$ python -q
>>> import numpy as np
>>> import numpy.linalg as la
>>> np.set_printoptions(precision=3, suppress=True, linewidth=140, legacy="1.25")
>>> tidy = lambda a: np.round(a, 3) + 0
>>> J = np.load("layer4.npy")
>>> J
array([[ 8.,  4.,  0.,  0.],
       [ 4.,  7.,  4.,  0.],
       [ 0.,  4.,  9.,  4.],
       [ 0.,  0.,  4., -4.]])
>>> tidy(la.eigvalsh(J).min())
-5.25
>>> Q, V = la.qr(J[:, :3])[0], la.qr(J[:, 3:])[0]
>>> sigma = la.svd(Q.T @ V, compute_uv=False)
>>> tidy(sigma)
array([0.481])
>>> tidy(la.norm(Q @ Q.T - V @ V.T, 2))
1.0
>>> K = np.loadtxt("dump.csv", delimiter=",")
>>> K
array([[5., 4., 2.],
       [4., 4., 2.],
       [2., 2., 1.]])
>>> tidy(la.det(2 * K)), tidy(la.det(K))
(0.0, 0.0)
>>> np.einsum("ij,ji->", K, K)
90.0
>>> tidy(la.det(K[::-1]))
0.0
>>> tidy(la.det(K.T))
0.0
>>> tidy(la.eigvals(K))
array([9.472, 0.528, 0.   ])
>>> rank = la.matrix_rank(K)
>>> rank
2
>>> null = la.svd(K)[2][rank:].T
>>> tidy(K @ null)
array([[0.],
       [0.],
       [0.]])
>>> tidy(null @ null.T)
array([[ 0. ,  0. ,  0. ],
       [ 0. ,  0.2, -0.4],
       [ 0. , -0.4,  0.8]])
>>> la.matrix_rank(K.T @ K), la.matrix_rank(K @ K.T)
(2, 2)
>>> [int(la.matrix_rank(K[:, :j + 1])) for j in range(3)]
[1, 2, 2]
>>> tidy(null[:, 0] / null[np.abs(null[:, 0]).round(6).argmax(), 0])
array([ 0. , -0.5,  1. ])
>>> tidy(np.trace(la.pinv(K) @ K))
2.0
>>> tidy(K @ la.pinv(K) @ K)
array([[5., 4., 2.],
       [4., 4., 2.],
       [2., 2., 1.]])
>>> np.allclose(K[:-1].T @ la.lstsq(K[:-1].T, K[-1])[0], K[-1])
True
>>> try:
...     la.inv(K)
... except la.LinAlgError as e:
...     print(e)
... 
Singular matrix
>>> m1 = np.loadtxt("mat.csv", delimiter=",")
>>> m1
array([[ 16., -14.,   7.,  -4.],
       [ 18., -21.,  12.,  -4.],
       [ 18., -24.,  15.,  -4.],
       [ 15., -14.,   7.,  -3.]])
>>> Uu, sigma, Vh = la.svd(m1, full_matrices=False)
>>> tidy(Vh @ Vh.T)
array([[1., 0., 0., 0.],
       [0., 1., 0., 0.],
       [0., 0., 1., 0.],
       [0., 0., 0., 1.]])
>>> np.abs(Uu[:, 0]).round(6).argmax()
2
>>> tidy(Uu.T @ m1 @ Vh.T)
array([[55.076,  0.   ,  0.   ,  0.   ],
       [ 0.   ,  5.313,  0.   ,  0.   ],
       [ 0.   ,  0.   ,  0.573,  0.   ],
       [ 0.   ,  0.   ,  0.   ,  0.179]])
>>> tidy(np.cumsum(sigma ** 2) / np.sum(sigma ** 2))
array([0.991, 1.   , 1.   , 1.   ])
>>> (sigma > 1e-8).sum()
4
>>> tidy(np.abs(Vh[0]))
array([0.606, 0.681, 0.389, 0.136])
>>> np.allclose(Uu * sigma @ Vh, m1)
True
>>> tidy(Uu.T @ Uu)
array([[1., 0., 0., 0.],
       [0., 1., 0., 0.],
       [0., 0., 1., 0.],
       [0., 0., 0., 1.]])
>>> Uu.shape, sigma.shape, Vh.shape
((4, 4), (4,), (4, 4))
>>> rng = np.random.default_rng(213)
>>> lab = rng.permutation(4)
>>> lab
array([3, 2, 1, 0])
>>> A2 = m1[lab][:, lab]
>>> A2
array([[ -3.,   7., -14.,  15.],
       [ -4.,  15., -24.,  18.],
       [ -4.,  12., -21.,  18.],
       [ -4.,   7., -14.,  16.]])
>>> np.diag(A2)
array([ -3.,  15., -21.,  16.])
>>> tidy(la.det(A2)), tidy(la.det(m1[lab]))
(-30.0, -30.0)
>>> cov = A2.T @ A2
>>> tidy(la.svd(A2, compute_uv=False) ** 2)
array([3033.408,   28.232,    0.328,    0.032])
>>> (A2 @ A2.T).shape
(4, 4)
>>> tidy(la.eigvalsh(cov)[::-1])
array([3033.408,   28.232,    0.328,    0.032])
>>> np.allclose(cov, cov.T)
True
>>> la.matrix_rank(m1, rtol=0.1)
1
>>> round(np.log10(la.cond(m1)))
2
>>> tidy(np.abs(la.svd(m1)[2][-1]))
array([0.312, 0.583, 0.659, 0.358])
>>> tidy(la.norm(m1, 2) / la.norm(m1))
0.995
>>> np.argsort(-la.norm(m1, axis=0).round(6), kind="stable")[:3]
array([1, 0, 2])
>>> [round(float(x), 3) for x in la.svd(m1, compute_uv=False)[:3]]
[55.076, 5.313, 0.573]
>>> arr = np.array([[0.6, -0.1, 1.8, 0.4, -0.8],
...     [-0.3, -0.9, -2.4, -1.4, -0.2],
...     [0.5, 0.7, 0.1, 1.2, -0.2],
...     [-1.7, 0.6, 0.0, 0.0, -0.4]])
>>> arr[:, 4] *= 20
>>> arr
array([[  0.6,  -0.1,   1.8,   0.4, -16. ],
       [ -0.3,  -0.9,  -2.4,  -1.4,  -4. ],
       [  0.5,   0.7,   0.1,   1.2,  -4. ],
       [ -1.7,   0.6,   0. ,   0. ,  -8. ]])
>>> f, g = arr[3], arr[1]
>>> f @ g
31.97
>>> p = (f @ g) / (f @ f) * f
>>> tidy(p)
array([-0.808,  0.285,  0.   ,  0.   , -3.803])
>>> tidy(la.norm(f + g) ** 2 + la.norm(f - g) ** 2)
183.74
>>> tidy((g - p) @ f)
0.0
>>> Uu, sigma = la.svd(arr)
Traceback (most recent call last):
  File "<python-input-69>", line 1, in <module>
    Uu, sigma = la.svd(arr)
    ^^^^^^^^^
ValueError: too many values to unpack (expected 2)
>>> Uu, sigma, Vh = la.svd(arr, full_matrices=False)
>>> tidy(Uu.T @ arr @ Vh.T)
array([[18.795,  0.   ,  0.   ,  0.   ],
       [ 0.   ,  3.395,  0.   ,  0.   ],
       [ 0.   ,  0.   ,  1.85 ,  0.   ],
       [ 0.   ,  0.   ,  0.   ,  1.273]])
>>> Uu.shape, sigma.shape, Vh.shape
((4, 4), (4,), (4, 5))
>>> np.allclose(Uu * sigma @ Vh, arr)
True
>>> tidy(la.norm(arr, 1)), tidy(la.norm(arr, np.inf))
(32.0, 18.9)
>>> tidy(la.norm(arr[1] - arr[2]))
4.026
>>> tidy(la.norm(arr, axis=1))
array([16.117,  4.962,  4.265,  8.201])
>>> basis = np.array([[6, 4, -6], [-3, -2, 8]])
>>> data = np.repeat(basis, 24 // 2, axis=0)
>>> data = data + 0.05 * rng.normal(size=data.shape)
>>> tidy(data)
array([[ 5.988,  4.025, -5.995],
       [ 5.91 ,  4.054, -5.911],
       [ 6.008,  3.953, -6.053],
       [ 5.948,  4.041, -5.998],
       [ 5.966,  3.935, -6.064],
       [ 6.022,  4.008, -6.037],
       [ 6.028,  4.014, -5.883],
       [ 6.016,  3.952, -5.899],
       [ 6.014,  3.966, -5.906],
       [ 5.989,  4.082, -5.989],
       [ 5.93 ,  4.017, -5.978],
       [ 5.939,  4.051, -6.014],
       [-3.068, -2.048,  8.011],
       [-2.955, -1.896,  7.992],
       [-2.891, -2.036,  7.999],
       [-2.982, -1.938,  7.897],
       [-3.031, -1.996,  7.956],
       [-2.942, -2.008,  7.989],
       [-2.969, -2.032,  7.993],
       [-3.034, -2.024,  8.091],
       [-2.986, -2.017,  7.984],
       [-2.906, -2.069,  8.057],
       [-2.926, -2.075,  8.06 ],
       [-2.988, -1.982,  7.979]])
>>> basis = data[[10, 11]].astype(float)
>>> for _ in range(4):
...     lab = la.norm(data[:, None] - basis, axis=-1).argmin(axis=1)
...     basis = np.array([data[lab == j].mean(axis=0) for j in range(2)])
... 
>>> lab
array([1, 1, 1, 1, 1, 1, 1, 1, 1, 1, 1, 1, 0, 0, 0, 0, 0, 0, 0, 0, 0, 0, 0, 0])
>>> np.bincount(lab)
array([12, 12])
